$ python -q
>>> import numpy as np
>>> from numpy import linalg as LA
>>> np.set_printoptions(precision=2, suppress=True, linewidth=100)
>>> tidy = lambda a: np.round(a, 2) + 0
>>> u = np.array([1, 3, 1, 1])
>>> rng = np.random.default_rng(68)
>>> K = np.outer(rng.normal(size=22), u) + 0.1 * rng.normal(size=(22, 4))
>>> tidy(K)
array([[ 1.89,  5.73,  1.82,  1.96],
       [ 0.71,  2.36,  0.88,  0.84],
       [ 0.72,  2.2 ,  0.55,  0.67],
       [ 0.02,  0.17,  0.  ,  0.05],
       [ 1.2 ,  4.13,  1.31,  1.42],
       [ 0.81,  2.46,  0.77,  0.85],
       [ 0.11,  0.16,  0.01,  0.05],
       [ 0.43,  0.8 ,  0.36,  0.23],
       [-1.56, -4.54, -1.53, -1.31],
       [ 0.81,  2.6 ,  0.74,  0.74],
       [ 0.63,  1.67,  0.57,  0.5 ],
       [-1.94, -6.12, -2.08, -2.12],
       [ 1.45,  4.25,  1.46,  1.54],
       [ 0.59,  2.15,  0.67,  0.5 ],
       [ 0.66,  2.  ,  0.71,  0.71],
       [-0.1 , -0.17,  0.02, -0.12],
       [-0.77, -2.34, -0.85, -0.76],
       [ 1.2 ,  4.  ,  1.33,  1.19],
       [ 0.37,  1.64,  0.57,  0.67],
       [ 0.54,  1.62,  0.45,  0.54],
       [-0.03, -0.06,  0.05, -0.25],
       [ 1.16,  2.85,  0.96,  1.17]])
>>> tidy(LA.norm(K, 2) / LA.norm(K))
np.float64(1.0)
>>> round(np.log10(LA.cond(K)))
2
>>> np.argsort(-LA.norm(K, axis=0).round(6), kind="stable")[:3]
array([1, 3, 2])
>>> other = K / np.sqrt((K ** 2).mean(axis=1, keepdims=True))
>>> tidy(other[20])
array([-0.23, -0.48,  0.36, -1.89])
>>> idx = K[:, 3] > np.median(K[:, 3])
>>> u = K[idx].mean(axis=0) - K[~idx].mean(axis=0)
>>> idx.astype(int)
array([1, 1, 1, 0, 1, 1, 0, 0, 0, 1, 0, 0, 1, 0, 1, 0, 0, 1, 1, 0, 0, 1])
>>> ((K - K.mean(axis=0)) @ u > 0).astype(int)
array([1, 1, 1, 0, 1, 1, 0, 0, 0, 1, 1, 0, 1, 1, 1, 0, 0, 1, 1, 1, 0, 1])
>>> tidy((((K - K.mean(axis=0)) @ u > 0) == idx).mean())
np.float64(0.86)
>>> np.argsort(-np.abs(u).round(6), kind="stable")
array([1, 3, 2, 0])
>>> mat = np.load("arr.npy")
>>> mat
array([[ 0,  3, -2,  3],
       [ 1,  2,  1, -2],
       [ 1,  0,  3,  0],
       [-3,  0, -3,  1]])
>>> tidy(LA.det(mat[::-1]))
np.float64(70.0)
>>> tidy(np.poly(mat))
array([  1.,  -6.,  19., -57.,  70.])
>>> tidy(LA.eigvals(mat))
array([0.19+3.1j, 0.19-3.1j, 3.63+0.j , 2.  +0.j ])
>>> np.einsum("ii->", mat)
np.int64(6)
>>> tidy(LA.eigvals(mat).sum().real)
np.float64(6.0)
>>> tidy(LA.det(mat.T))
np.float64(70.0)
>>> tidy(LA.norm(mat[3] - mat[1]))
np.float64(6.71)
>>> tidy(LA.norm(mat, 1)), tidy(LA.norm(mat, np.inf))
(np.float64(9.0), np.float64(8.0))
>>> LA.norm(mat, axis=1).argmax()
np.int64(0)
>>> tidy(LA.norm(mat, 2))
np.float64(6.18)
>>> tidy(LA.norm(mat) ** 2 / LA.norm(mat, 2) ** 2)
np.float64(1.6)
>>> X = np.loadtxt("out4.csv", delimiter=",")
>>> X
array([[0., 0., 1.],
       [0., 0., 0.],
       [1., 0., 0.]])
>>> Uu, sigma, Vh = LA.svd(X)
>>> sigma
array([1., 1., 0.])
>>> other = Uu[:, :2] @ np.diag(sigma[:2]) @ Vh[:2]
>>> LA.matrix_rank(X, rtol=0.05)
np.int64(2)
>>> tidy(LA.norm(X - other) / LA.norm(X))
np.float64(0.0)
>>> LA.matrix_rank(other)
np.int64(2)
>>> tidy(LA.norm(X - other, 2)), sigma[2]
(np.float64(0.0), np.float64(0.0))
>>> x0 = np.array([0, 1, 0])
>>> h = np.maximum(X @ x0, 0)
>>> np.flatnonzero(h > 1e-9)
array([], dtype=int64)
>>> np.maximum(X @ (3 * x0), 0)
array([0., 0., 0.])
>>> X * (h > 1e-9)[:, None]
array([[0., 0., 0.],
       [0., 0., 0.],
       [0., 0., 0.]])
>>> X.T @ h
array([0., 0., 0.])
>>> tidy(np.trace(LA.pinv(X) @ X))
np.float64(2.0)
>>> np.allclose(X[:-1].T @ LA.lstsq(X[:-1].T, X[-1])[0], X[-1])
False
>>> tidy(X @ LA.pinv(X) @ X)
array([[0., 0., 1.],
       [0., 0., 0.],
       [1., 0., 0.]])
>>> np.unique(X.round(6), axis=0).shape
(3, 3)
>>> evals, evecs = LA.eigh(X)
>>> x0 = np.array([1, 1, 2])
>>> np.abs(X).sum(axis=1).max(), np.abs(evals).max()
(np.float64(1.0), np.float64(1.0))
>>> tidy(x0 @ X @ x0 / (x0 @ x0)), evals[0], evals[-1]
(np.float64(0.67), np.float64(-1.0), np.float64(1.0))
>>> tidy(evecs * np.maximum(evals, 0) @ evecs.T)
array([[0.5, 0. , 0.5],
       [0. , 0. , 0. ],
       [0.5, 0. , 0.5]])
>>> E = np.load("test15.npy")
>>> E
array([[  0,   0,   0,   0,   0,   0,   0],
       [ -8,   0,  11,   0,   7,  -7,   3],
       [  8,  -2, -11,  -4,   3,   1,   1],
       [ -4,   3,  -6,   6,  -5,   7,  -8]])
>>> rk = LA.matrix_rank(E)
>>> rk
np.int64(3)
>>> null = LA.svd(E)[2][rk:].T
>>> LA.matrix_rank(E.T @ E), LA.matrix_rank(E @ E.T)
(np.int64(3), np.int64(3))
>>> [int(LA.matrix_rank(E[:, :j + 1])) for j in range(7)]
[1, 2, 3, 3, 3, 3, 3]
>>> W0 = np.loadtxt("x.csv", delimiter=",")
>>> tidy(W0)
array([[0.24, 0.08, 0.41, 0.08, 0.08],
       [0.08, 0.03, 0.14, 0.03, 0.03],
       [0.41, 0.14, 0.68, 0.14, 0.14],
       [0.08, 0.03, 0.14, 0.03, 0.03],
       [0.08, 0.03, 0.14, 0.03, 0.03]])
>>> other = np.array([[-1, 3], [-3, -3], [0, 2], [3, -2], [1, -1]])
>>> np.vstack([W0, other.T]).shape
(7, 5)
>>> tidy(other.T @ W0.T)
array([[-0.16, -0.05, -0.27, -0.05, -0.05],
       [ 1.05,  0.35,  1.76,  0.35,  0.35]])
>>> LA.matrix_rank(W0 @ other)
np.int64(1)
>>> tidy(np.einsum("ij->j", W0))
array([0.89, 0.3 , 1.49, 0.3 , 0.3 ])
>>> tidy(np.einsum("ij,ij->i", W0, W0))
array([0.24, 0.03, 0.68, 0.03, 0.03])
>>> tidy(W0 @ other)
array([[-0.16,  1.05],
       [-0.05,  0.35],
       [-0.27,  1.76],
       [-0.05,  0.35],
       [-0.05,  0.35]])
>>> LA.matrix_rank(np.vstack([W0, other.T]))
np.int64(3)
>>> F = (rng.random((5, 5)) < 0.3) + np.eye(5)
>>> F /= F.sum(axis=1, keepdims=True)
>>> tidy(F)
array([[0.5 , 0.  , 0.  , 0.5 , 0.  ],
       [0.  , 0.67, 0.  , 0.  , 0.33],
       [0.  , 0.  , 0.5 , 0.5 , 0.  ],
       [0.  , 0.  , 0.  , 0.67, 0.33],
       [0.25, 0.  , 0.25, 0.  , 0.5 ]])
>>> P = np.triu(np.array([[-1, -1, 1, 0, 1],
...     [2, 1, 0, 2, 2],
...     [1, 1, -2, 2, -1],
...     [0, 0, 1, -2, 1],
...     [0, 0, -1, -1, 0]]), 1) + np.eye(5)
>>> other = P @ F @ LA.inv(P)
>>> LA.matrix_rank(other)
np.int64(5)
>>> tidy(other)
array([[ 0.75,  0.08,  0.  ,  0.83, -1.58],
       [ 0.5 ,  1.17,  0.  , -1.  ,  0.17],
       [-0.25, -0.25,  0.5 ,  1.33,  0.08],
       [ 0.25,  0.25,  0.  ,  0.17, -0.08],
       [ 0.25,  0.25,  0.  , -0.5 ,  0.25]])
>>> tidy(np.trace(other)), tidy(np.trace(F))
(np.float64(2.83), np.float64(2.83))
